% python3 -q
>>> import numpy as np
>>> np.set_printoptions(precision=1, suppress=True, linewidth=100)
>>> F = np.loadtxt("case6.csv", delimiter=",")
>>> F
array([[-1.1, -1.7, -2. ,  1. , -2. , -3.7,  2.7,  3.7,  0. ,  1.1],
       [-3.5,  3. , -2. ,  1. , -2. ,  1. , -2. , -1. ,  0. ,  3.5],
       [-2.7,  1.5, -2. ,  1. , -2. , -0.5, -0.5,  0.5,  0. ,  2.7],
       [-1.8, -0.5, -2. ,  1. , -2. , -2.5,  1.5,  2.5,  0. ,  1.8],
       [-3.5,  3. , -2. ,  1. , -2. ,  1. , -2. , -1. ,  0. ,  3.5],
       [-1.8, -0.4, -2. ,  1. , -2. , -2.4,  1.4,  2.4,  0. ,  1.8],
       [-2.4,  0.8, -2. ,  1. , -2. , -1.2,  0.2,  1.2,  0. ,  2.4],
       [-1.7, -0.5, -2. ,  1. , -2. , -2.5,  1.5,  2.5,  0. ,  1.7],
       [-1.6, -0.9, -2. ,  1. , -2. , -2.9,  1.9,  2.9,  0. ,  1.6],
       [-1. , -2. , -2. ,  1. , -2. , -4. ,  3. ,  4. ,  0. ,  1. ],
       [-1.3, -1.5, -2. ,  1. , -2. , -3.5,  2.5,  3.5,  0. ,  1.3],
       [-1.3, -1.5, -2. ,  1. , -2. , -3.5,  2.5,  3.5,  0. ,  1.3],
       [-1.1, -1.9, -2. ,  1. , -2. , -3.9,  2.9,  3.9,  0. ,  1.1],
       [-2.6,  1.3, -2. ,  1. , -2. , -0.7, -0.3,  0.7,  0. ,  2.6],
       [-1.9, -0.2, -2. ,  1. , -2. , -2.2,  1.2,  2.2,  0. ,  1.9],
       [-2.9,  1.9, -2. ,  1. , -2. , -0.1, -0.9,  0.1,  0. ,  2.9],
       [-0.6, -2.8, -2. ,  1. , -2. , -4.8,  3.8,  4.8,  0. ,  0.6],
       [-1.6, -0.7, -2. ,  1. , -2. , -2.7,  1.7,  2.7,  0. ,  1.6],
       [-1.3, -1.3, -2. ,  1. , -2. , -3.3,  2.3,  3.3,  0. ,  1.3],
       [-2.8,  1.5, -2. ,  1. , -2. , -0.5, -0.5,  0.5,  0. ,  2.8],
       [-1.3, -1.4, -2. ,  1. , -2. , -3.4,  2.4,  3.4,  0. ,  1.3],
       [-3.3,  2.5, -2. ,  1. , -2. ,  0.5, -1.5, -0.5,  0. ,  3.3]])
>>> # null space of dimension 7
>>> x = np.array([-1, -2, -1, -1, 1, -2, 2, 0, 1, -1])
>>> a = np.maximum(F @ x, 0)
>>> np.tanh(F @ x)
array([ 1. , -1. , -1. ,  1. , -1. ,  1. ,  0.2,  1. ,  1. ,  1. ,  1. ,  1. ,  1. , -1. ,  1. ,
       -1. ,  1. ,  1. ,  1. , -1. ,  1. , -1. ])
>>> a
array([15.2,  0. ,  0. ,  8. ,  0. ,  7.4,  0.2,  8. , 10.4, 17. , 14. , 14. , 16.4,  0. ,  6.2,
        0. , 21.8,  9.2, 12.8,  0. , 13.4,  0. ])
>>> np.maximum(F @ (3 * x), 0)
array([45.6,  0. ,  0. , 24. ,  0. , 22.2,  0.6, 24. , 31.2, 51. , 42. , 42. , 49.2,  0. , 18.6,
        0. , 65.4, 27.6, 38.4,  0. , 40.2,  0. ])
>>> data = np.load("layer14.npy")
>>> data
array([[ 1,  1, -1, -1, -1, -1,  1,  1],
       [ 1, -1, -1,  1,  1, -1, -1,  1],
       [ 1, -1, -1,  1, -1,  1,  1, -1],
       [ 1,  1,  1,  1, -1, -1, -1, -1],
       [ 1,  1, -1, -1,  1,  1, -1, -1],
       [ 1, -1,  1, -1, -1,  1, -1,  1],
       [ 1, -1,  1, -1,  1, -1,  1, -1],
       [ 1,  1,  1,  1,  1,  1,  1,  1]])
>>> def softmax(z):
...     e = np.exp(z - z.max(axis=-1, keepdims=True))
...     return e / e.sum(axis=-1, keepdims=True)
... 
>>> np.round(softmax(data[1]), 1) + 0
array([0.2, 0. , 0. , 0.2, 0.2, 0. , 0. , 0.2])
>>> S = data @ data.T / np.sqrt(8)
>>> softmax(S).round(6).argmax(axis=1)
array([0, 1, 2, 3, 4, 5, 6, 7])
>>> softmax(S)[1] @ data
array([ 1. , -0.7, -0.7,  0.7,  0.7, -0.7, -0.7,  0.7])
>>> feats = np.load("x.npy")
>>> feats
array([[3., 0., 0., 2., 2., 2., 0.],
       [0., 3., 2., 0., 0., 0., 2.],
       [0., 2., 3., 0., 0., 0., 2.],
       [2., 0., 0., 3., 2., 2., 0.],
       [2., 0., 0., 2., 3., 2., 0.],
       [2., 0., 0., 2., 2., 3., 0.],
       [0., 2., 2., 0., 0., 0., 3.]])
>>> # symmetric
>>> ev, V = np.linalg.eigh(feats)
>>> x = np.array([1, -3, -3, -3, -2, 0, 2])
>>> np.round(x @ feats @ x / (x @ x), 1), np.round(ev[0], 1), round(ev[-1], 1)
(np.float64(2.8), np.float64(1.0), np.float64(9.0))
>>> np.abs(feats).sum(axis=1).max(), round(np.abs(ev).max(), 1)
(np.float64(9.0), np.float64(9.0))
>>> ev, V = np.linalg.eigh(feats)
>>> np.linalg.svd(feats, compute_uv=False)
array([9., 7., 1., 1., 1., 1., 1.])
>>> np.round(V.T @ V, 1) + 0
array([[1., 0., 0., 0., 0., 0., 0.],
       [0., 1., 0., 0., 0., 0., 0.],
       [0., 0., 1., 0., 0., 0., 0.],
       [0., 0., 0., 1., 0., 0., 0.],
       [0., 0., 0., 0., 1., 0., 0.],
       [0., 0., 0., 0., 0., 1., 0.],
       [0., 0., 0., 0., 0., 0., 1.]])
>>> np.abs(V[:, -1]).round(6).argmax()
np.int64(0)
>>> np.round(V.T @ feats @ V, 1) + 0
array([[1., 0., 0., 0., 0., 0., 0.],
       [0., 1., 0., 0., 0., 0., 0.],
       [0., 0., 1., 0., 0., 0., 0.],
       [0., 0., 0., 1., 0., 0., 0.],
       [0., 0., 0., 0., 1., 0., 0.],
       [0., 0., 0., 0., 0., 7., 0.],
       [0., 0., 0., 0., 0., 0., 9.]])
>>> (ev > 1e-8).sum(), (ev < -1e-8).sum()
(np.int64(7), np.int64(0))
